$ python -q
>>> import numpy as np
>>> np.set_printoptions(suppress=True, linewidth=140)
>>> m1 = np.load("dump.npy")
>>> m1
array([[ 0.01, -1.01, -1.16, -0.15],
       [-1.01, -1.06,  1.44, -0.02],
       [-1.16,  1.44, -0.39, -0.78],
       [-0.15, -0.02, -0.78, -2.56]])
>>> vals, vecs = np.linalg.eigh(m1)
>>> (vals > 1e-8).sum(), (vals < -1e-8).sum()
(np.int64(1), np.int64(3))
>>> np.abs(vecs[:, -1]).round(6).argmax()
np.int64(2)
>>> round(float(vals.sum()), 2), np.trace(m1)
(-4.0, np.float64(-4.0))
>>> np.round(np.linalg.eigvalsh(m1 @ m1), 2)
array([1.01, 3.99, 3.99, 8.98])
>>> np.round(np.abs(vecs[:, -1]), 2)
array([0.61, 0.49, 0.62, 0.09])
>>> rng = np.random.default_rng(384)
>>> M2 = m1 + rng.integers(-2, 3, (4, 3)) @ rng.integers(-2, 3, (3, 4))
>>> M2.round(2)
array([[-3.99,  0.99,  0.84,  0.85],
       [ 0.99,  0.94, -0.56, -3.02],
       [-1.16, -0.56, -0.39,  1.22],
       [ 1.85, -6.02,  1.22,  0.44]])
>>> M2 - m1
array([[-4.,  2.,  2.,  1.],
       [ 2.,  2., -2., -3.],
       [ 0., -2.,  0.,  2.],
       [ 2., -6.,  2.,  3.]])
>>> np.round(np.linalg.svd(M2 - m1, compute_uv=False), 2) + 0
array([8.45, 5.84, 1.24, 0.  ])
>>> round(np.linalg.det(m1.T), 2)
np.float64(-12.0)
>>> np.einsum("ii->", m1)
np.float64(-4.0)
>>> round(np.linalg.det(m1[::-1]), 2)
np.float64(-12.0)
>>> x = np.array([-3, 1, -3, -1])
>>> rhs = m1 @ x
>>> c, lr = np.zeros(4), 1 / np.linalg.norm(m1, 2) ** 2
>>> for i in range(250):
...     c -= lr * m1.T @ (m1 @ c - rhs)
...     if i % 50 == 0: print(i, round(np.linalg.norm(m1 @ c - rhs), 2))
... 
0 3.13
50 0.01
100 0.0
150 0.0
200 0.0
>>> round(float(np.linalg.cond(m1)), 2)
2.99
>>> c.round(2)
array([-3.,  1., -3., -1.])
>>> O, vecs = np.linalg.qr(m1[:, :2])[0], np.linalg.qr(m1[:, 2:])[0]
>>> sv = np.linalg.svd(O.T @ vecs, compute_uv=False)
>>> np.round(np.linalg.norm(O @ O.T - vecs @ vecs.T, 2), 2)
np.float64(0.98)
>>> sv.round(2)
array([0.59, 0.22])
>>> F = np.load("data.npy")
>>> F
array([[ 2, -2,  1],
       [-8,  8, -4],
       [-6,  6, -3],
       [ 4, -4,  2],
       [ 2, -2,  1]])
>>> # rows 0 and 4 are equal
>>> np.allclose(F[:-1].T @ np.linalg.lstsq(F[:-1].T, F[-1])[0], F[-1])
True
>>> np.round(F @ np.linalg.pinv(F) @ F, 2)
array([[ 2., -2.,  1.],
       [-8.,  8., -4.],
       [-6.,  6., -3.],
       [ 4., -4.,  2.],
       [ 2., -2.,  1.]])
>>> round(float(np.trace(np.linalg.pinv(F) @ F)), 2)
1.0
>>> np.unique(F.round(6), axis=0).shape
(4, 3)
>>> np.abs(np.diag(np.linalg.qr(F)[1])) > 1e-9
array([ True, False, False])
>>> Uu, sv, Vt = np.linalg.svd(F)
>>> np.argmax(sv[:-1] / (sv[1:] + 1e-6)) + 1
np.int64(1)
>>> M2 = Uu[:, :1] @ np.diag(sv[:1]) @ Vt[:1]
>>> round(float(np.linalg.norm(F - M2) / np.linalg.norm(F)), 2)
0.0
>>> rank = np.linalg.matrix_rank(F)
>>> rank
np.int64(1)
>>> N = np.linalg.svd(F)[2][rank:].T
>>> N.shape
(3, 2)
>>> np.linalg.matrix_rank(F.T @ F), np.linalg.matrix_rank(F @ F.T)
(np.int64(1), np.int64(1))
>>> [int(np.linalg.matrix_rank(F[:, :j + 1])) for j in range(3)]
[1, 1, 1]
>>> np.round(F @ N, 2) + 0
array([[0., 0.],
       [0., 0.],
       [0., 0.],
       [0., 0.],
       [0., 0.]])
>>> np.round(N @ N.T, 2)
array([[ 0.56,  0.44, -0.22],
       [ 0.44,  0.56,  0.22],
       [-0.22,  0.22,  0.89]])
>>> [int(np.linalg.matrix_rank(np.delete(F, i, axis=0))) for i in range(5)]
[1, 1, 1, 1, 1]
>>> [int(np.linalg.matrix_rank(F[:i])) for i in range(1, len(F) + 1)]
[1, 1, 1, 1, 1]
